>>> import numpy as np
>>> np.set_printoptions(precision=3, suppress=True, linewidth=140, sign=" ")
>>> X = np.load("arr.npy")
>>> print(X)
[[-1.7  2.3 -0.6 -0.6]
 [-0.9  0.3  1.2  0. ]
 [ 1.7 -1.  -0.5 -0.3]
 [ 0.4  0.3  0.  -0.6]
 [-3.5  3.5 -2.  -4.5]
 [ 0.5  1.2  0.5  1.1]
 [ 0.3 -1.4  0.4  0.1]
 [-0.9 -0.3  0.4  0.3]
 [ 0.7  1.4  1.  -0.3]
 [-0.5  0.8  0.3  0.1]]
>>> D = np.linalg.norm(X[:, None] - X[None], axis=-1)
>>> print(np.flatnonzero(D[1] < D.mean() / 2))
[ 1  7  9]
>>> print(D[:5, :5])
[[ 0.     2.871  4.749  2.961  4.674]
 [ 2.871  0.     3.381  1.868  6.891]
 [ 4.749  3.381  0.     1.929  8.196]
 [ 2.961  1.868  1.929  0.     6.683]
 [ 4.674  6.891  8.196  6.683  0.   ]]
>>> print(D.shape)
(10, 10)
>>> print(D[1].round(6).argsort(kind="stable")[:4])
[ 1  7  9  3]
>>> print(np.linalg.norm(X, axis=1))
[ 2.983  1.53   2.057  0.781  6.982  1.775  1.49   1.072  1.881  0.995]
>>> P = X @ np.linalg.solve(X.T @ X, X.T)
>>> print(np.diag(P))
[ 0.4    0.525  0.417  0.124  0.911  0.409  0.223  0.213  0.705  0.075]
>>> print(round(float(np.trace(P)), 3))
4.0
>>> print(np.linalg.matrix_rank(np.eye(10) - P))
6
>>> M = np.load("m.npy")
>>> print(M)
[[ 12   4   0  21   7   0]
 [  4  12   4   7  21   7]
 [ 12  12  12  21  21  21]
 [ 27   9   0  12   4   0]
 [  9  27   9   4  12   4]
 [ 27  27  27  12  12  12]]
>>> rng = np.random.default_rng(797945)
>>> labels = rng.permutation(6)
>>> print(labels)
[ 1  0  3  2  4  5]
>>> other = M[labels][:, labels]
>>> print(other)
[[ 12   4   7   4  21   7]
 [  4  12  21   0   7   0]
 [  9  27  12   0   4   0]
 [ 12  12  21  12  21  21]
 [ 27   9   4   9  12   4]
 [ 27  27  12  27  12  12]]
>>> print(np.allclose(other, M))
False
>>> x = np.array([3, -2, 2, 3, 2, 1])
>>> print(np.sign((M @ x).round(6)))
[ 1  1  1  1  1  1]
>>> print(M @ x)
[ 105   66  162  107   31  153]
>>> print(M @ np.eye(6)[3])
[ 21.   7.  21.  12.   4.  12.]
>>> other = M / np.sqrt((M ** 2).mean(axis=1, keepdims=True))
>>> print(np.linalg.matrix_rank(other) == np.linalg.matrix_rank(M))
True
>>> other = M + rng.integers(-2, 3, (6, 1)) @ rng.integers(-2, 3, (1, 6))
>>> print(other)
[[10  4 -1 19  6 -1]
 [ 0 12  2  3 19  5]
 [12 12 12 21 21 21]
 [27  9  0 12  4  0]
 [ 7 27  8  2 11  3]
 [25 27 26 10 11 11]]
>>> print(np.linalg.matrix_rank(other - M, tol=1e-8))
1
>>> print(other - M)
[[-2  0 -1 -2 -1 -1]
 [-4  0 -2 -4 -2 -2]
 [ 0  0  0  0  0  0]
 [ 0  0  0  0  0  0]
 [-2  0 -1 -2 -1 -1]
 [-2  0 -1 -2 -1 -1]]
>>> print(np.round(np.linalg.svd(other - M, compute_uv=False), 3) + 0)
[ 8.775  0.     0.     0.     0.     0.   ]
>>> def softmax(z):
...     e = np.exp(z - z.max(axis=-1, keepdims=True))
...     return e / e.sum(axis=-1, keepdims=True)
... 
>>> print(np.round(softmax(M[0] + -1), 3) + 0)
[ 0.  0.  0.  1.  0.  0.]
>>> print(np.round(softmax(10 * M[0]), 3) + 0)
[ 0.  0.  0.  1.  0.  0.]
>>> print(np.round(softmax(M[0]), 3) + 0)
[ 0.  0.  0.  1.  0.  0.]
>>> print(softmax(M).sum(axis=1))
[ 1.  1.  1.  1.  1.  1.]
>>> S = M @ M.T / np.sqrt(6)
>>> print(np.round(softmax(S), 3) + 0)
[[ 0.     0.     0.993  0.     0.     0.007]
 [ 0.     0.     0.998  0.     0.     0.002]
 [ 0.     0.     1.     0.     0.     0.   ]
 [ 0.     0.     0.     0.     0.     1.   ]
 [ 0.     0.     0.     0.     0.     1.   ]
 [ 0.     0.     0.     0.     0.     1.   ]]
>>> print(softmax(S).round(6).argmax(axis=1))
[ 2  2  2  5  5  5]
>>> m1 = np.array([[3, -5, 3, 1, 0],
...     [1, 2, 5, 2, 0],
...     [-1, -4, -2, -3, 2],
...     [-1, 5, 3, 2, 3],
...     [-1, 5, 3, 2, 3],
...     [3, -3, 5, 0, 5]])
>>> other = m1 + rng.integers(-2, 3, (6, 3)) @ rng.integers(-2, 3, (3, 5))
>>> print(other)
[[ 5 -8  1 -3  4]
 [ 5  2 11  4 -2]
 [ 3 -4  4 -1  0]
 [-1  4 -1 -1  7]
 [ 5  5  5  1  7]
 [-5 -1  1  2  1]]
>>> print(np.round(np.linalg.svd(other - m1, compute_uv=False), 3) + 0)
[ 14.762  12.143   2.574   0.      0.   ]
>>> print(other - m1)
[[ 2 -3 -2 -4  4]
 [ 4  0  6  2 -2]
 [ 4  0  6  2 -2]
 [ 0 -1 -4 -3  4]
 [ 6  0  2 -1  4]
 [-8  2 -4  2 -4]]
>>> data = np.array([[1, 0, 0, 0, 0, 0, 0],
...     [1, 0, 0, 0, 0, 0, 0],
...     [-1, 0, 3, 0, 0, 0, 0],
...     [-3, -2, -1, -2, 0, 0, 0],
...     [-3, 1, 2, -1, 3, 0, 0],
...     [-2, 3, 1, 1, 0, -2, 0],
...     [0, 2, -3, -3, -1, 1, 1]])
>>> print(data)
[[ 1  0  0  0  0  0  0]
 [ 1  0  0  0  0  0  0]
 [-1  0  3  0  0  0  0]
 [-3 -2 -1 -2  0  0  0]
 [-3  1  2 -1  3  0  0]
 [-2  3  1  1  0 -2  0]
 [ 0  2 -3 -3 -1  1  1]]
>>> left, s, VT = np.linalg.svd(data)
>>> evecs = VT[:(s > 1e-8).sum()]
>>> x = data[1] + -1 * data[4] + rng.integers(2) * np.eye(7)[1]
>>> print(x)
[ 4.  0. -2.  1. -3.  0.  0.]
>>> print(np.diag(evecs.T @ evecs))
[ 1.     0.979  1.     0.979  0.991  0.979  0.072]
>>> print(np.allclose(evecs.T @ evecs @ x, x))
False
>>> print(np.round(evecs.T @ evecs, 3) + 0)
[[ 1.     0.     0.     0.     0.     0.     0.   ]
 [ 0.     0.979  0.     0.021  0.014 -0.021  0.139]
 [ 0.     0.     1.     0.     0.     0.     0.   ]
 [ 0.     0.021  0.     0.979 -0.014  0.021 -0.139]
 [ 0.     0.014  0.    -0.014  0.991  0.014 -0.093]
 [ 0.    -0.021  0.     0.021  0.014  0.979  0.139]
 [ 0.     0.139  0.    -0.139 -0.093  0.139  0.072]]
>>> print(np.round(np.linalg.norm(x - evecs.T @ evecs @ x), 3))
0.145
>>> print(np.linalg.matrix_rank(np.vstack([data, x])))
7
>>> J = np.loadtxt("x.csv", delimiter=",")
>>> print(J)
[[  2.922 -17.991  -5.986   8.913   0.093  14.951]
 [ -5.05  -18.024 -16.963   6.023  -6.02    8.015]
 [  6.035 -15.989  -3.035   7.014   7.031  14.004]
 [  3.993 -15.976  -5.985   5.992   5.934  11.915]
 [ -1.017 -17.982 -16.967   1.923   8.009   5.944]]
>>> print(np.round(np.linalg.norm(J, 2) / np.linalg.norm(J), 3))
0.924
>>> print(np.linalg.cond(J) > 100)
True
>>> print(np.linalg.matrix_rank(J, rtol=0.1))
3
